$ ipython --no-banner

In [1]: import numpy as np

In [2]: np.set_printoptions(suppress=True, linewidth=140)

In [3]: E = np.load("out11.npy")

In [4]: print(E)
[[ 4  2  0  2  3  3  2  2]
 [ 4  2  0  2  3  3  2  2]
 [ 4  2  0  2  3  3  2  2]
 [ 5  3  1  3  4  4  3  3]
 [ 4  2  0  2  3  3  2  2]
 [ 2  0 -2  0  1  1  0  0]
 [ 2  0 -2  0  1  1  0  0]
 [ 4  2  0  2  3  3  2  2]]

In [5]: M2 = E[0, 0] * E[1:] - np.outer(E[1:, 0], E[0])

In [6]: print(M2)
[[ 0  0  0  0  0  0  0  0]
 [ 0  0  0  0  0  0  0  0]
 [ 0  2  4  2  1  1  2  2]
 [ 0  0  0  0  0  0  0  0]
 [ 0 -4 -8 -4 -2 -2 -4 -4]
 [ 0 -4 -8 -4 -2 -2 -4 -4]
 [ 0  0  0  0  0  0  0  0]]

In [7]: print(np.linalg.matrix_rank(M2), np.linalg.matrix_rank(E))
1 2

In [8]: print(E[:, 0] / E[0, 0])
[1.   1.   1.   1.25 1.   0.5  0.5  1.  ]

In [9]: rk = np.linalg.matrix_rank(E)

In [10]: print(rk)
2

In [11]: ns = np.linalg.svd(E)[2][rk:].T

In [12]: print(ns.shape)
(8, 6)

In [13]: print([int(np.linalg.matrix_rank(np.delete(E, i, axis=0))) for i in range(8)])
[2, 2, 2, 2, 2, 2, 2, 2]

In [14]: print(np.round(ns @ ns.T, 2))
[[ 0.55 -0.08  0.29 -0.08 -0.26 -0.26 -0.08 -0.08]
 [-0.08  0.87 -0.18 -0.13 -0.11 -0.11 -0.13 -0.13]
 [ 0.29 -0.18  0.34 -0.18  0.05  0.05 -0.18 -0.18]
 [-0.08 -0.13 -0.18  0.87 -0.11 -0.11 -0.13 -0.13]
 [-0.26 -0.11  0.05 -0.11  0.82 -0.18 -0.11 -0.11]
 [-0.26 -0.11  0.05 -0.11 -0.18  0.82 -0.11 -0.11]
 [-0.08 -0.13 -0.18 -0.13 -0.11 -0.11  0.87 -0.13]
 [-0.08 -0.13 -0.18 -0.13 -0.11 -0.11 -0.13  0.87]]

In [15]: print(np.linalg.matrix_rank(E.T @ E), np.linalg.matrix_rank(E @ E.T))
2 2

In [16]: print(np.allclose(E[:-1].T @ np.linalg.lstsq(E[:-1].T, E[-1])[0], E[-1]))
True

In [17]: print(np.abs(np.diag(np.linalg.qr(E)[1])) > 1e-9)
[ True  True False False False False False False]

In [18]: print(np.round(E @ np.linalg.pinv(E) @ E, 2) + 0)
[[ 4.  2.  0.  2.  3.  3.  2.  2.]
 [ 4.  2.  0.  2.  3.  3.  2.  2.]
 [ 4.  2.  0.  2.  3.  3.  2.  2.]
 [ 5.  3.  1.  3.  4.  4.  3.  3.]
 [ 4.  2.  0.  2.  3.  3.  2.  2.]
 [ 2.  0. -2.  0.  1.  1.  0.  0.]
 [ 2.  0. -2.  0.  1.  1.  0.  0.]
 [ 4.  2.  0.  2.  3.  3.  2.  2.]]

In [19]: print(np.linalg.lstsq(E[:-1].T, E[-1])[2])
2

In [20]: t3 = np.stack([E, -1 * E, E[::-1]])

In [21]: print(np.round(np.linalg.norm(t3, axis=(1, 2)), 2))
[19.08 19.08 19.08]

In [22]: print(np.linalg.matrix_rank(t3))
[2 2 2]

In [23]: print(np.round(np.linalg.det(t3), 2))
[0. 0. 0.]

In [24]: print(np.einsum("bij,cij->bc", t3, t3))
[[ 364 -364  292]
 [-364  364 -292]
 [ 292 -292  364]]

In [25]: print(np.linalg.matrix_rank(t3.reshape(3, -1)))
2

In [26]: print((t3 @ E.T).shape)
(3, 8, 8)
